$ python3 -q
>>> import numpy as np
>>> np.set_printoptions(precision=1, suppress=True, linewidth=100)
>>> m1 = np.loadtxt("x.csv", delimiter=",")
>>> m1.round(1) + 0
array([[-0.9,  0.1,  0. , -0.3],
       [-0.3, -0.5, -0.4,  0.7],
       [ 0. ,  0.7, -0.7,  0.1],
       [-0.2,  0.6,  0.6,  0.6]])
>>> vec = np.array([-1, 2, 5, 3])
>>> rhs = m1 @ vec
>>> coef, lr = np.zeros(4), 1 / np.linalg.norm(m1, 2) ** 2
>>> for i in range(6):
...     coef -= lr * m1.T @ (m1 @ coef - rhs)
...     if i % 1 == 0: print(i, round(np.linalg.norm(m1 @ coef - rhs), 1))
... 
0 0.0
1 0.0
2 0.0
3 0.0
4 0.0
5 0.0
>>> round(float(np.linalg.cond(m1)), 1)
1.0
>>> out = np.linalg.inv(m1)
>>> round(np.linalg.cond(m1), 1)
np.float64(1.0)
>>> round(np.linalg.slogdet(m1)[0], 1)
np.float64(-1.0)
>>> np.round(np.linalg.det(m1) * out, 1) + 0
array([[ 0.9,  0.3,  0. ,  0.2],
       [-0.1,  0.5, -0.7, -0.6],
       [ 0. ,  0.4,  0.7, -0.6],
       [ 0.3, -0.7, -0.1, -0.6]])
>>> np.round(m1 @ out, 1) + 0
array([[1., 0., 0., 0.],
       [0., 1., 0., 0.],
       [0., 0., 1., 0.],
       [0., 0., 0., 1.]])
>>> np.round(np.linalg.det(m1) * np.linalg.det(out), 1)
np.float64(1.0)
>>> print(np.round(np.linalg.inv(out), 1) + 0)
[[-0.9  0.1  0.  -0.3]
 [-0.3 -0.5 -0.4  0.7]
 [ 0.   0.7 -0.7  0.1]
 [-0.2  0.6  0.6  0.6]]
>>> A = np.loadtxt("out13.csv", delimiter=",")
>>> A
array([[-0.2,  1.8,  0.2, -1.5],
       [-0.7,  1.7, -1.2,  4.5],
       [-1. , -1.7,  0.5, -1.2]])
>>> u, g = A[0], A[2]
>>> round(float(u @ u), 1)
5.6
>>> p = (u @ g) / (u @ u) * u
>>> print(np.outer(u, g))
[[ 0.2  0.3 -0.1  0.2]
 [-1.8 -3.1  0.9 -2.2]
 [-0.2 -0.3  0.1 -0.2]
 [ 1.5  2.5 -0.8  1.8]]
>>> np.round(np.linalg.norm(u + g) ** 2 + np.linalg.norm(u - g) ** 2, 1)
np.float64(22.3)
>>> p.round(1) + 0
array([ 0. , -0.3,  0. ,  0.3])
>>> J = np.load("block0.npy")
>>> print(J)
[[-1.7 -1.   0.  -1. ]
 [-1.   0.3 -1.  -1. ]
 [-2.   2.  -0.7 -2. ]
 [-2.  -1.   0.  -0.7]]
>>> np.linalg.norm(m1, axis=0)
array([1., 1., 1., 1.])
>>> print(round(float(m1[:, 3] @ m1[:, 2]), 1))
-0.0
>>> E = np.array([[6, 0, 8, 4], [0, 0, 4, 3], [8, 4, 6, 0], [4, 3, 0, 6]])
>>> ev, vecs = np.linalg.eigh(E)
>>> np.abs(vecs[:, -1])
array([0.7, 0.2, 0.6, 0.3])
>>> np.linalg.svd(E, compute_uv=False)
array([15.7,  6.1,  5.5,  1.6])
>>> np.linalg.eigvalsh(E @ E)
array([  2.5,  29.9,  37.6, 248.1])
>>> np.round(vecs.T @ E @ vecs, 1) + 0
array([[-5.5,  0. ,  0. ,  0. ],
       [ 0. ,  1.6,  0. ,  0. ],
       [ 0. ,  0. ,  6.1,  0. ],
       [ 0. ,  0. ,  0. , 15.7]])
>>> np.abs(vecs[:, -1]).round(6).argmax()
np.int64(0)
>>> vec = np.array([-4, 8, 6, -8])
>>> E @ (2 * vec)
array([-16,   0,  72, -80])
>>> E @ np.ones(4)
array([18.,  7., 18., 13.])
>>> E @ vec
array([ -8,   0,  36, -40])
>>> E * vec
array([[-24,   0,  48, -32],
       [  0,   0,  24, -24],
       [-32,  32,  36,   0],
       [-16,  24,   0, -48]])
>>> np.linalg.norm(E @ vec) <= np.linalg.norm(E, 2) * np.linalg.norm(vec) + 1e-9
np.True_
